% python3 -q
>>> import numpy as np
>>> from numpy import linalg as LA
>>> np.set_printoptions(precision=2, suppress=True, linewidth=160)
>>> def tidy(a):
...     return np.round(a, 2) + 0
... 
>>> K = np.load("run17.npy")
>>> tidy(K)
array([[0.33, 0.  , 0.  , 0.33, 0.  , 0.  , 0.33, 0.  , 0.  , 0.  ],
       [0.  , 0.67, 0.  , 0.  , 0.33, 0.  , 0.  , 0.  , 0.  , 0.  ],
       [0.  , 0.  , 0.5 , 0.  , 0.  , 0.  , 0.  , 0.  , 0.5 , 0.  ],
       [0.  , 0.  , 0.  , 1.  , 0.  , 0.  , 0.  , 0.  , 0.  , 0.  ],
       [0.  , 0.  , 0.2 , 0.  , 0.4 , 0.  , 0.  , 0.2 , 0.2 , 0.  ],
       [0.  , 0.33, 0.  , 0.  , 0.  , 0.33, 0.  , 0.33, 0.  , 0.  ],
       [0.25, 0.  , 0.  , 0.  , 0.  , 0.25, 0.25, 0.25, 0.  , 0.  ],
       [0.  , 0.  , 0.2 , 0.  , 0.2 , 0.  , 0.  , 0.4 , 0.2 , 0.  ],
       [0.  , 0.  , 0.25, 0.  , 0.  , 0.25, 0.  , 0.  , 0.25, 0.25],
       [0.2 , 0.2 , 0.  , 0.  , 0.2 , 0.  , 0.2 , 0.  , 0.  , 0.2 ]])
>>> np.argsort(-LA.norm(K, axis=0).round(6), kind="stable")[:3]
array([3, 1, 2])
>>> r = LA.matrix_rank(K)
>>> r
np.int64(8)
>>> ns = LA.svd(K)[2][r:].T
>>> np.allclose(K @ ns, 0)
True
>>> print(K.sum(axis=1))
[1. 1. 1. 1. 1. 1. 1. 1. 1. 1.]
>>> np.abs(K).max()
np.float64(1.0)
>>> tidy(K.sum(axis=0))
array([0.78, 1.2 , 1.15, 1.33, 1.13, 0.83, 0.78, 1.18, 1.15, 0.45])
>>> tidy(LA.norm(K))
np.float64(2.0)
>>> tidy(K.mean(axis=0))
array([0.08, 0.12, 0.12, 0.13, 0.11, 0.08, 0.08, 0.12, 0.12, 0.04])
>>> B = np.array([[2, 2],
...     [2, 1],
...     [0, 0],
...     [3, 1],
...     [3, 2],
...     [0, 3],
...     [3, 3],
...     [0, 2],
...     [2, 3],
...     [1, 1]])
>>> tidy(K @ B)
array([[2.67, 2.  ],
       [2.33, 1.33],
       [1.  , 1.5 ],
       [3.  , 1.  ],
       [1.6 , 1.8 ],
       [0.67, 2.  ],
       [1.25, 2.5 ],
       [1.  , 1.8 ],
       [0.75, 1.75],
       [2.2 , 1.8 ]])
>>> LA.matrix_rank(K @ B)
np.int64(2)
>>> tidy(np.einsum("ik,kj->ij", K, B))
array([[2.67, 2.  ],
       [2.33, 1.33],
       [1.  , 1.5 ],
       [3.  , 1.  ],
       [1.6 , 1.8 ],
       [0.67, 2.  ],
       [1.25, 2.5 ],
       [1.  , 1.8 ],
       [0.75, 1.75],
       [2.2 , 1.8 ]])
>>> np.vstack([K, B.T]).shape
(12, 10)
>>> LA.matrix_rank(np.vstack([K, B.T]))
np.int64(10)
>>> print(tidy(B.T @ K.T))
[[2.67 2.33 1.   3.   1.6  0.67 1.25 1.   0.75 2.2 ]
 [2.   1.33 1.5  1.   1.8  2.   2.5  1.8  1.75 1.8 ]]
>>> print(tidy(np.einsum("ij,ij->i", K, K)))
[0.33 0.56 0.5  1.   0.28 0.33 0.25 0.28 0.25 0.2 ]
>>> Uu, s, Vh = LA.svd(K)
>>> tidy(s)
array([1.07, 1.03, 0.84, 0.66, 0.54, 0.48, 0.3 , 0.14, 0.  , 0.  ])
>>> B = Uu[:, :8] @ np.diag(s[:8]) @ Vh[:8]
>>> print(LA.matrix_rank(K, rtol=0.05))
8
>>> print(tidy(LA.norm(K - B) / LA.norm(K)))
0.0
>>> F = np.diag(np.array([2, -1, -3, 3, -3, -2, 2, 0, 0, 2, 0, -1, -1])) + -1 * np.eye(13, k=1) + -1 * np.eye(13, k=-1)
>>> print(F)
[[ 2. -1.  0.  0.  0.  0.  0.  0.  0.  0.  0.  0.  0.]
 [-1. -1. -1.  0.  0.  0.  0.  0.  0.  0.  0.  0.  0.]
 [ 0. -1. -3. -1.  0.  0.  0.  0.  0.  0.  0.  0.  0.]
 [ 0.  0. -1.  3. -1.  0.  0.  0.  0.  0.  0.  0.  0.]
 [ 0.  0.  0. -1. -3. -1.  0.  0.  0.  0.  0.  0.  0.]
 [ 0.  0.  0.  0. -1. -2. -1.  0.  0.  0.  0.  0.  0.]
 [ 0.  0.  0.  0.  0. -1.  2. -1.  0.  0.  0.  0.  0.]
 [ 0.  0.  0.  0.  0.  0. -1.  0. -1.  0.  0.  0.  0.]
 [ 0.  0.  0.  0.  0.  0.  0. -1.  0. -1.  0.  0.  0.]
 [ 0.  0.  0.  0.  0.  0.  0.  0. -1.  2. -1.  0.  0.]
 [ 0.  0.  0.  0.  0.  0.  0.  0.  0. -1.  0. -1.  0.]
 [ 0.  0.  0.  0.  0.  0.  0.  0.  0.  0. -1. -1. -1.]
 [ 0.  0.  0.  0.  0.  0.  0.  0.  0.  0.  0. -1. -1.]]
>>> # symmetric, so the eigenvalues are real
>>> [round(float(LA.det(F[:i, :i])), 2) + 0 for i in range(1, 14)]
[2.0, -3.0, 7.0, 24.0, -79.0, 134.0, 347.0, -134.0, -347.0, -560.0, 347.0, 213.0, -560.0]
